$ python3 -q
>>> import numpy as np
>>> np.set_printoptions(suppress=True, linewidth=120)
>>> E = np.loadtxt("dump.csv", delimiter=",")
>>> E
array([[ 7.,  4.,  4., -4., -2.,  4.],
       [ 4.,  7.,  4., -4., -2.,  4.],
       [ 4.,  4.,  7., -4., -2.,  4.],
       [-4., -4., -4.,  7.,  2., -4.],
       [-2., -2., -2.,  2.,  4., -2.],
       [ 4.,  4.,  4., -4., -2.,  7.]])
>>> w, evecs = np.linalg.eigh(E)
>>> vec = np.array([1, 3, 1, 0, 0, 1])
>>> vec @ E @ vec
np.float64(180.0)
>>> np.round(evecs * np.abs(w) @ evecs.T, 2)
array([[ 7.,  4.,  4., -4., -2.,  4.],
       [ 4.,  7.,  4., -4., -2.,  4.],
       [ 4.,  4.,  7., -4., -2.,  4.],
       [-4., -4., -4.,  7.,  2., -4.],
       [-2., -2., -2.,  2.,  4., -2.],
       [ 4.,  4.,  4., -4., -2.,  7.]])
>>> (np.sign(evecs[:, -1].round(6)) == np.sign(evecs[0, -1].round(6))).astype(int)
array([1, 1, 1, 0, 0, 1])
>>> np.abs(E).sum(axis=1).max(), np.round(np.abs(w).max(), 2)
(np.float64(25.0), np.float64(24.0))
>>> np.round(evecs * np.maximum(w, 0) @ evecs.T, 2)
array([[ 7.,  4.,  4., -4., -2.,  4.],
       [ 4.,  7.,  4., -4., -2.,  4.],
       [ 4.,  4.,  7., -4., -2.,  4.],
       [-4., -4., -4.,  7.,  2., -4.],
       [-2., -2., -2.,  2.,  4., -2.],
       [ 4.,  4.,  4., -4., -2.,  7.]])
>>> np.round(np.linalg.eigvalsh(E[1:, 1:]), 2)
array([ 3.,  3.,  3.,  3., 20.])
>>> rng = np.random.default_rng(79412)
>>> idx = rng.permutation(6)
>>> M2 = E[:, idx] * rng.choice([-1, 1], 6)
>>> M2
array([[ 4., -7., -4.,  2.,  4., -4.],
       [ 7., -4., -4.,  2.,  4., -4.],
       [ 4., -4., -7.,  2.,  4., -4.],
       [-4.,  4.,  4., -2., -7.,  4.],
       [-2.,  2.,  2., -4., -2.,  2.],
       [ 4., -4., -4.,  2.,  4., -7.]])
>>> U, _, VT = np.linalg.svd(E.T @ M2)
>>> np.round(np.linalg.lstsq(E, M2)[0], 2) + 0
array([[ 0., -1.,  0.,  0.,  0.,  0.],
       [ 1.,  0.,  0.,  0.,  0.,  0.],
       [ 0.,  0., -1.,  0.,  0.,  0.],
       [ 0.,  0.,  0.,  0., -1.,  0.],
       [ 0.,  0.,  0., -1.,  0.,  0.],
       [ 0.,  0.,  0.,  0.,  0., -1.]])
>>> round(float(np.abs(np.linalg.eigvals(M2)).max()), 2)
13.88
>>> np.linalg.determinant(M2)
Traceback (most recent call last):
  File "<python-input-19>", line 1, in <module>
    np.linalg.determinant(M2)
    ^^^^^^^^^^^^^^^^^^^^^
AttributeError: module 'numpy.linalg' has no attribute 'determinant'
>>> np.round(np.linalg.matrix_power(M2, 2), 2)
array([[-81.,  48.,  72., -42., -66.,  72.],
       [-48.,  15.,  48., -30., -42.,  48.],
       [-72.,  48.,  81., -42., -66.,  72.],
       [ 66., -42., -66.,  48.,  60., -66.],
       [ 42., -30., -42.,  24.,  48., -42.],
       [-72.,  48.,  72., -42., -66.,  81.]])
>>> (M2 + M2.T) / 2
array([[ 4. ,  0. ,  0. , -1. ,  1. ,  0. ],
       [ 0. , -4. , -4. ,  3. ,  3. , -4. ],
       [ 0. , -4. , -7. ,  3. ,  3. , -4. ],
       [-1. ,  3. ,  3. , -2. , -5.5,  3. ],
       [ 1. ,  3. ,  3. , -5.5, -2. ,  3. ],
       [ 0. , -4. , -4. ,  3. ,  3. , -7. ]])
>>> np.trace(M2)
np.float64(-18.0)
>>> M2 @ M2
array([[-81.,  48.,  72., -42., -66.,  72.],
       [-48.,  15.,  48., -30., -42.,  48.],
       [-72.,  48.,  81., -42., -66.,  72.],
       [ 66., -42., -66.,  48.,  60., -66.],
       [ 42., -30., -42.,  24.,  48., -42.],
       [-72.,  48.,  72., -42., -66.,  81.]])
>>> assert M2 == M2.T
Traceback (most recent call last):
  File "<python-input-24>", line 1, in <module>
    assert M2 == M2.T
           ^^^^^^^^^^
ValueError: The truth value of an array with more than one element is ambiguous. Use a.any() or a.all()
>>> np.allclose(M2, M2.T)
False
>>> X = np.load("w.npy")
>>> X
array([[ 3,  3,  3,  3],
       [ 3,  6,  6,  6],
       [ 3,  6,  9,  9],
       [ 3,  6,  9, 12]])
>>> L = np.linalg.cholesky(X)
>>> np.linalg.eigvalsh(X).min() > 0
np.True_
>>> np.round(np.diag(L) ** 2, 2)
array([3., 3., 3., 3.])
>>> np.round(X / np.sqrt(np.outer(np.diag(X), np.diag(X))), 2)
array([[1.  , 0.71, 0.58, 0.5 ],
       [0.71, 1.  , 0.82, 0.71],
       [0.58, 0.82, 1.  , 0.87],
       [0.5 , 0.71, 0.87, 1.  ]])
>>> np.round(L @ L.T, 2)
array([[ 3.,  3.,  3.,  3.],
       [ 3.,  6.,  6.,  6.],
       [ 3.,  6.,  9.,  9.],
       [ 3.,  6.,  9., 12.]])
